% ipython --no-banner

In [1]: import numpy as np

In [2]: from numpy import linalg as LA

In [3]: np.set_printoptions(precision=2, suppress=True, linewidth=160, legacy="1.25")

In [4]: F = np.load("mat.npy")

In [5]: F
Out[5]: 
array([[ 2,  1,  0,  2,  1,  0,  3,  0,  0],
       [ 1,  3,  0,  1,  3,  0,  3,  0,  0],
       [ 0,  0, -3,  0,  0,  3,  0, -1, -2],
       [ 2, -2,  0,  2, -1,  0,  2,  0,  0],
       [ 0,  2,  0, -3, -1,  0, -2,  0,  0],
       [ 0,  0, -1,  0,  0,  0,  0,  1,  3],
       [-2,  2,  0,  1, -1,  0,  1,  0,  0],
       [ 0,  0,  2,  0,  0,  1,  0,  1,  3],
       [ 0,  0,  0,  0,  0,  0,  0, -2,  1]])

In [6]: print(LA.svd(F, compute_uv=False))
[7.27 5.72 5.18 3.53 3.09 2.19 2.16 2.01 0.23]

In [7]: np.count_nonzero(F)
Out[7]: 37

In [8]: F.mean(axis=0)
Out[8]: array([ 0.33,  0.67, -0.22,  0.33,  0.11,  0.44,  0.78, -0.11,  0.56])

In [9]: np.diff(F, axis=0)
Out[9]: 
array([[-1,  2,  0, -1,  2,  0,  0,  0,  0],
       [-1, -3, -3, -1, -3,  3, -3, -1, -2],
       [ 2, -2,  3,  2, -1, -3,  2,  1,  2],
       [-2,  4,  0, -5,  0,  0, -4,  0,  0],
       [ 0, -2, -1,  3,  1,  0,  2,  1,  3],
       [-2,  2,  1,  1, -1,  0,  1, -1, -3],
       [ 2, -2,  2, -1,  1,  1, -1,  1,  3],
       [ 0,  0, -2,  0,  0, -1,  0, -3, -2]])

In [10]: F.shape
Out[10]: (9, 9)

In [11]: np.abs(F).max()
Out[11]: 3

In [12]: LA.matrix_rank(F)
Out[12]: 9

In [13]: F.sum(axis=0)
Out[13]: array([ 3,  6, -2,  3,  1,  4,  7, -1,  5])

In [14]: print(np.unravel_index(np.abs(F).argmax(), F.shape))
(0, 6)

In [15]: A = np.loadtxt("x.csv", delimiter=",")

In [16]: A
Out[16]: 
array([[1., 3., 2., 3., 3., 1., 1., 3., 1., 3., 0., 3., 0.],
       [3., 1., 3., 2., 3., 3., 1., 1., 3., 1., 3., 0., 3.],
       [2., 3., 1., 3., 2., 3., 3., 1., 1., 3., 1., 3., 0.],
       [3., 2., 3., 1., 3., 2., 3., 3., 1., 1., 3., 1., 3.],
       [3., 3., 2., 3., 1., 3., 2., 3., 3., 1., 1., 3., 1.],
       [1., 3., 3., 2., 3., 1., 3., 2., 3., 3., 1., 1., 3.],
       [1., 1., 3., 3., 2., 3., 1., 3., 2., 3., 3., 1., 1.],
       [3., 1., 1., 3., 3., 2., 3., 1., 3., 2., 3., 3., 1.],
       [1., 3., 1., 1., 3., 3., 2., 3., 1., 3., 2., 3., 3.],
       [3., 1., 3., 1., 1., 3., 3., 2., 3., 1., 3., 2., 3.],
       [0., 3., 1., 3., 1., 1., 3., 3., 2., 3., 1., 3., 2.],
       [3., 0., 3., 1., 3., 1., 1., 3., 3., 2., 3., 1., 3.],
       [0., 3., 0., 3., 1., 3., 1., 1., 3., 3., 2., 3., 1.]])

In [17]: f, g = A[4], A[0]

In [18]: f @ g
Out[18]: 57.0

In [19]: p = (f @ g) / (f @ f) * f

In [20]: g - p
Out[20]: array([-1.28,  0.72,  0.48,  0.72,  2.24, -1.28, -0.52,  0.72, -1.28,  2.24, -0.76,  0.72, -0.76])

In [21]: round(float(LA.norm(f + g) ** 2 + LA.norm(f - g) ** 2), 2)
Out[21]: 274.0

In [22]: LA.matrix_rank(np.outer(f, g))
Out[22]: 1

In [23]: W0 = np.load("test15.npy")

In [24]: W0
Out[24]: 
array([[  8.,   7.,  -7.,   1.],
       [  7.,   8.,  -7.,   1.],
       [ 21.,  21., -20.,   3.],
       [  0.,   0.,   0.,  -5.]])

In [25]: evals, V = LA.eig(W0)

In [26]: print(np.sort(LA.eigvals(LA.inv(W0))))
[-0.2  -0.17  1.    1.  ]

In [27]: np.sort(LA.eigvals(W0 @ W0))
Out[27]: array([ 1.-0.j,  1.+0.j, 25.+0.j, 36.+0.j])

In [28]: evals
Out[28]: array([-6.,  1.,  1., -5.])

In [29]: round(np.prod(evals), 2)
Out[29]: 30.0

In [30]: np.all(LA.eigvalsh(A) > 0)
Out[30]: False

In [31]: round(LA.eigvalsh(A).min(), 2)
Out[31]: -8.28

In [32]: t = np.radians(135)

In [33]: Rm = np.eye(4)

In [34]: Rm[1, 1] = Rm[3, 3] = np.cos(t)

In [35]: Rm[1, 3], Rm[3, 1] = -np.sin(t), np.sin(t)

In [36]: Rm
Out[36]: 
array([[ 1.  ,  0.  ,  0.  ,  0.  ],
       [ 0.  , -0.71,  0.  , -0.71],
       [ 0.  ,  0.  ,  1.  ,  0.  ],
       [ 0.  ,  0.71,  0.  , -0.71]])

In [37]: M2 = W0 @ Rm.T

In [38]: print(LA.svd(W0, compute_uv=False), LA.svd(M2, compute_uv=False))
[40.2   4.98  1.    0.15] [40.2   4.98  1.    0.15]

In [39]: print(np.allclose(W0 @ W0.T, M2 @ M2.T))
True

In [40]: M2
Out[40]: 
array([[  8.  ,  -5.66,  -7.  ,   4.24],
       [  7.  ,  -6.36,  -7.  ,   4.95],
       [ 21.  , -16.97, -20.  ,  12.73],
       [  0.  ,   3.54,   0.  ,   3.54]])

In [41]: f, g = W0[0], W0[1]

In [42]: f @ g
Out[42]: 162.0

In [43]: p = (f @ g) / (f @ f) * f

In [44]: round(LA.norm(f + g) ** 2 + LA.norm(f - g) ** 2, 2)
Out[44]: 652.0

In [45]: p
Out[45]: array([ 7.95,  6.96, -6.96,  0.99])

In [46]: LA.matrix_rank(np.outer(f, g))
Out[46]: 1

In [47]: vec = np.array([2, 0, 0, 2])

In [48]: rhs = W0 @ vec

In [49]: b, lr = np.zeros(4), 1 / LA.norm(W0, 2) ** 2

In [50]: for i in range(12):
    ...:     b -= lr * W0.T @ (W0 @ b - rhs)
    ...:     if i % 2 == 0: print(i, round(LA.norm(W0 @ b - rhs), 2))
    ...: 
0 9.4
2 9.12
4 8.85
6 8.59
8 8.33
10 8.08

In [51]: np.round(LA.cond(W0), 2)
Out[51]: 268.46

In [52]: K = np.load("m.npy")

In [53]: print(K)
[[ 0 -2  2 -1  2 -2 -1 -2 -1 -1 -1]
 [-2  0 -2  2 -1  2 -2 -1 -2 -1 -1]
 [ 2 -2  0 -2  2 -1  2 -2 -1 -2 -1]
 [-1  2 -2  0 -2  2 -1  2 -2 -1 -2]
 [ 2 -1  2 -2  0 -2  2 -1  2 -2 -1]
 [-2  2 -1  2 -2  0 -2  2 -1  2 -2]
 [-1 -2  2 -1  2 -2  0 -2  2 -1  2]
 [-2 -1 -2  2 -1  2 -2  0 -2  2 -1]
 [-1 -2 -1 -2  2 -1  2 -2  0 -2  2]
 [-1 -1 -2 -1 -2  2 -1  2 -2  0 -2]
 [-1 -1 -1 -2 -1 -2  2 -1  2 -2  0]]

In [54]: evals, V = LA.eigh(K)

In [55]: vec = np.array([1, -2, 0, 3, -3, 3, 2, -1, 2, 2, -3])

In [56]: print(np.abs(K).sum(axis=1).max(), round(float(np.abs(evals).max()), 2))
18 13.7

In [57]: print(LA.eigvalsh(K[1:, 1:]))
[-6.52 -5.46 -3.   -2.19 -1.38 -0.27 -0.04  2.82  2.94 13.09]

In [58]: print(vec @ K @ vec)
-42

In [59]: print((np.sign(V[:, -1].round(6)) == np.sign(V[0, -1].round(6))).astype(int))
[1 0 1 0 1 0 1 0 1 0 1]

In [60]: LA.norm(K, axis=1)
Out[60]: array([5.  , 5.29, 5.57, 5.57, 5.57, 5.83, 5.57, 5.57, 5.57, 5.29, 5.  ])

In [61]: round(float(LA.norm(K, "nuc")), 2)
Out[61]: 43.46

In [62]: LA.norm(K, axis=1).argmax()
Out[62]: 5

In [63]: M = np.loadtxt("sample3.csv", delimiter=",")

In [64]: print(M)
[[ 0.5  1.  -0.7 -0.9 -0.1 -0.5  0.4 -1.6  1.2]
 [-1.  -0.1  0.8  0.  -0.6 -0.2  1.2  0.6  0.2]
 [-0.5  1.2  0.2  1.1 -0.1  1.3  1.4  0.9 -0.3]
 [ 1.9  1.4  1.1  0.8  0.3 -0.3  0.7 -0.9  1.6]
 [-1.  -1.2  0.3  0.6  1.  -0.6 -0.8 -0.7  1.8]
 [ 0.4  1.1  0.   0.5 -1.3 -1.6 -2.3  2.6  2. ]
 [ 0.3  0.7 -0.2 -0.1  0.6  0.1 -1.1 -0.3  2.1]
 [ 1.6 -0.2  0.   1.1  0.9  0.3  0.2 -1.4  1.2]
 [-1.8  1.2  0.  -0.7  0.5  0.4  2.5 -1.8  0.8]
 [ 1.9  0.6 -0.4  0.6 -0.3 -1.5  1.1 -0.3  1.5]
 [-1.2  0.1 -0.8 -0.7  0.3  1.1 -1.   1.3 -0.2]
 [ 1.4  0.8  0.5  1.3  0.8  0.6 -1.1  0.9 -0.1]
 [ 0.2  0.9  1.2  0.5 -0.1  1.3 -1.3 -1.4  0. ]
 [ 0.3  1.1  0.1 -0.7  2.3 -0.7  0.8 -1.4 -0.1]
 [-0.4  1.9  0.8  0.2  0.   0.6  0.4 -0.7 -0.5]
 [ 1.3 -0.1  0.   1.4 -2.2 -1.8 -2.2 -0.8 -1.2]
 [ 2.8 -0.4  0.2  1.1  0.4 -0.6  0.1 -0.1  0. ]
 [ 2.1 -2.5  0.5  0.8 -1.1 -1.2  0.6 -1.   1.1]
 [-1.9  2.4  1.1 -1.2  1.4 -0.7 -2.4 -1.1  0.8]
 [-1.  -1.6 -0.2  0.  -0.5  2.7 -0.5 -0.5  1.8]
 [-0.8 -0.3 -1.2 -0.8 -1.8  0.   0.1 -1.  -0.1]
 [ 0.1 -0.3 -0.5  0.7 -1.3 -0.8  2.1 -0.1 -1.4]
 [-0.3  0.5 -0.3 -1.3 -0.2  0.2 -0.9 -0.7 -2. ]
 [ 0.1 -1.2 -0.3  2.7  0.5  0.4 -0.9  2.   0.1]
 [ 0.6  1.  -0.6  0.9 -1.1  0.7  0.  -0.5 -0.2]
 [-0.4 -0.5  1.   1.5 -0.9  0.8  1.2  2.6  1.1]
 [ 0.6  0.5  0.6  1.1  1.  -1.2  0.2  0.6  0.4]
 [ 1.  -0.5 -0.1  0.4  1.   2.1 -0.6 -1.9  1. ]
 [-0.8  0.5  3.1 -0.7 -0.7  1.1 -0.2 -0.8 -0.8]
 [ 0.3 -1.6 -0.4  1.2  0.8  1.2  1.2 -0.1 -0.7]
 [ 0.2  0.8  0.4 -0.4 -0.8 -0.1 -0.3 -0.5  1.1]
 [-0.3 -2.1  3.  -0.9 -0.9  0.3  0.9  2.1 -2.4]
 [-1.   0.6  2.6 -0.6  1.5  1.1 -1.   1.6  1. ]
 [ 1.1  0.   0.1  1.3 -0.6  1.4  0.5  0.5  0.1]
 [ 0.   1.1  1.2  0.4 -0.3 -0.7 -0.3 -1.6 -0.7]
 [-1.1  0.8 -0.9  0.7 -0.4  1.5 -0.6 -0.6  0. ]]

In [65]: M2 = np.c_[M[:, :2] @ np.array([[4, -1], [7, 8]]), np.array([-1, 2, 2, 1, 2, 2, 0, 1, -2, 0, -2, -1, -2, -1, -2, 0, 1, -2, -2, 0, 2, 1, 2, 0, 2, 1, -2, 1, -1, 2, -1, 2, 2, 0, -2, 2])]

In [66]: print(M2)
[[  9.    7.5  -1. ]
 [ -4.7   0.2   2. ]
 [  6.4  10.1   2. ]
 [ 17.4   9.3   1. ]
 [-12.4  -8.6   2. ]
 [  9.3   8.4   2. ]
 [  6.1   5.3   0. ]
 [  5.   -3.2   1. ]
 [  1.2  11.4  -2. ]
 [ 11.8   2.9   0. ]
 [ -4.1   2.   -2. ]
 [ 11.2   5.   -1. ]
 [  7.1   7.   -2. ]
 [  8.9   8.5  -1. ]
 [ 11.7  15.6  -2. ]
 [  4.5  -2.1   0. ]
 [  8.4  -6.    1. ]
 [ -9.1 -22.1  -2. ]
 [  9.2  21.1  -2. ]
 [-15.2 -11.8   0. ]
 [ -5.3  -1.6   2. ]
 [ -1.7  -2.5   1. ]
 [  2.3   4.3   2. ]
 [ -8.   -9.7   0. ]
 [  9.4   7.4   2. ]
 [ -5.1  -3.6   1. ]
 [  5.9   3.4  -2. ]
 [  0.5  -5.    1. ]
 [  0.3   4.8  -1. ]
 [-10.  -13.1   2. ]
 [  6.4   6.2  -1. ]
 [-15.9 -16.5   2. ]
 [  0.2   5.8   2. ]
 [  4.4  -1.1   0. ]
 [  7.7   8.8  -2. ]
 [  1.2   7.5   2. ]]

In [67]: np.round(LA.norm(M2 - M @ LA.lstsq(M, M2)[0], axis=0), 2) + 0
Out[67]: array([0.  , 0.  , 8.38])

In [68]: np.round(LA.lstsq(M, M2[:, 0])[0], 2) + 0
Out[68]: array([4., 7., 0., 0., 0., 0., 0., 0., 0.])

In [69]: LA.norm(LA.qr(M)[0].T @ M2, axis=0) ** 2 / ((M2 ** 2).sum(axis=0) + 1e-12)
Out[69]: array([1.  , 1.  , 0.19])

In [70]: Q, V = LA.qr(M[:, :3])[0], LA.qr(M[:, 3:])[0]

In [71]: sv = LA.svd(Q.T @ V, compute_uv=False)

In [72]: (sv > 0.9).sum()
Out[72]: 0

In [73]: np.degrees(np.arccos(sv.clip(0, 1)))
Out[73]: array([47.3 , 66.26, 81.24])

In [74]: round(LA.norm(Q @ Q.T - V @ V.T, 2), 2)
Out[74]: 1.0

In [75]: vec = np.array([0, 2, 2, 1, 0, 2, 0, 1, 1])

In [76]: rhs = M @ vec

In [77]: b, lr = np.zeros(9), 1 / LA.norm(M, 2) ** 2

In [78]: for i in range(30):
    ...:     b -= lr * M.T @ (M @ b - rhs)
    ...:     if i % 10 == 0: print(i, round(LA.norm(M @ b - rhs), 2))
    ...: 
0 10.38
10 0.23
20 0.04

In [79]: round(float(LA.cond(M)), 2)
Out[79]: 2.55

In [80]: proj = M @ LA.solve(M.T @ M, M.T)

In [81]: LA.matrix_rank(np.eye(36) - proj)
Out[81]: 27

In [82]: rng = np.random.default_rng(13)

In [83]: M2 = M + rng.integers(-2, 3, (36, 8)) @ rng.integers(-2, 3, (8, 9))

In [84]: M2
Out[84]: 
array([[  6.5, -10. , -10.7, -14.9,   0.9,  -2.5,   4.4,  10.4,   6.2],
       [  0. ,  -1.1,   0.8,   4. ,   1.4,  -4.2,   3.2,   0.6,   6.2],
       [ -7.5,  -0.8,   0.2,  -5.9,   2.9,   7.3,  -1.6,  14.9, -16.3],
       [  7.9,  -3.6,  -4.9,  -0.2,   7.3,  -6.3,  -4.3,   3.1,  13.6],
       [  7. ,  -1.2, -11.7,  -3.4,   7. ,   5.4,  -0.8,   7.3,   9.8],
       [ -2.6,   1.1,   3. ,   8.5,  -5.3,  -7.6,  -1.3,  -4.4,   4. ],
       [ -2.7,   0.7,   1.8,  -4.1,  -0.4,   4.1,  -0.1,   6.7,  -5.9],
       [  1.6,   5.8,   1. ,   0.1,  -3.1,   4.3,   0.2,  -5.4,  -6.8],
       [ -1.8,  -1.8,   2. ,  -4.7,  -0.5,  -3.6,   6.5,  -6.8,  -0.2],
       [ -8.1,  -3.4,   7.6,  -0.4,  -1.3,   3.5,   7.1,  -5.3,  -4.5],
       [  1.8,   0.1,  -6.8,  -1.7,  -4.7,   8.1,   7. ,   4.3,   4.8],
       [ -2.6,  -6.2,  -0.5,   0.3,  12.8,  -0.4,  -4.1,   8.9,   1.9],
       [ -1.8,  -4.1,  -4.8,  -2.5,   4.9,   3.3,  -4.3,  12.6,  -2. ],
       [  1.3,   1.1,  -3.9,  -1.7,  10.3,   4.3,  -2.2,   5.6,   1.9],
       [  2.6,   3.9,   1.8,   4.2,   3. ,  -3.4,  -0.6,  -4.7,   5.5],
       [  8.3,   4.9,   0. ,   7.4, -11.2, -12.8,  -4.2, -14.8,   4.8],
       [  5.8,  -2.4,  -0.8,  -5.9,  -4.6,  -5.6,   1.1,   1.9,  -4. ],
       [ -0.9,   4.5,   1.5,   4.8,  -5.1,   9.8,   5.6,  -4. ,  -3.9],
       [  4.1,   3.4,  -0.9,  -4.2,   0.4,  -0.7,  -0.4,  -1.1,   5.8],
       [  1. ,  -3.6,  -2.2,   3. ,  -2.5,  -1.3,   4.5,  -1.5,   8.8],
       [ -4.8,  -4.3,   0.8,  -3.8,   3.2,   2. ,  -1.9,   1. ,  -2.1],
       [ -1.9,  -2.3,  -2.5,  -1.3,  -9.3,   7.2,  10.1,   1.9,  -1.4],
       [  0.7,  -4.5,  -8.3,  -5.3,   8.8,   7.2,   0.1,  14.3,   3. ],
       [ -3.9,  -0.2,   2.7,   9.7,  -5.5,  -2.6,   5.1,  -6. ,  -0.9],
       [ -1.4,  -5. ,   1.4,  -5.1,   0.9,  -4.3,  -1. ,  -1.5,  -3.2],
       [  3.6,   2.5,   3. ,   3.5,  -2.9,  -4.2,  -0.8,  -0.4,   4.1],
       [  2.6,   0.5,  -5.4,  -1.9,   0. ,   7.8,   2.2,   7.6,   2.4],
       [ -1. ,  -0.5,   3.9,  -0.6,  -3. ,  -0.9,  -3.6,  -4.9,  -4. ],
       [  3.2,  -1.5,  -2.9,  -7.7,  -3.7,   2.1,   2.8,   5.2,  -1.8],
       [ -0.7,  -0.6,  -4.4,   3.2,   5.8,  11.2,   2.2,   6.9,   2.3],
       [ 10.2,   3.8,  -9.6,  -4.4,   2.2,   7.9,   1.7,   5.5,  10.1],
       [  7.7,   3.9,  -7. ,  -0.9,  -3.9,   4.3,  -1.1,   7.1,  -0.4],
       [ -5. ,   0.6,   6.6,   3.4,  -2.5,  -0.9,  -3. ,  -2.4,  -1. ],
       [  4.1,   0. ,   1.1,  -0.7,   9.4,  -5.6,  -8.5,   4.5,   0.1],
       [ -8. ,   3.1,   9.2,  15.4,  -5.3,  -7.7,  -0.3, -13.6,  -0.7],
       [ -4.1,   5.8,   4.1,   4.7,   1.6,   3.5,  -3.6,  -1.6,  -5. ]])

In [85]: np.abs(M2 - M).sum(axis=1)
Out[85]: 
array([65., 20., 58., 52., 52., 34., 30., 28., 24., 46., 38., 39., 42., 31., 28., 60., 30., 43., 20., 28., 26., 34., 55., 39., 28., 26., 32., 25., 33., 34.,
       55., 40., 26., 36., 57., 30.])

In [86]: LA.matrix_rank(M2 - M, tol=1e-8)
Out[86]: 8

In [87]: np.round(LA.svd(M2 - M, compute_uv=False), 2) + 0
Out[87]: array([62.8 , 43.78, 35.95, 28.43, 23.84, 14.47,  7.4 ,  6.28,  0.  ])
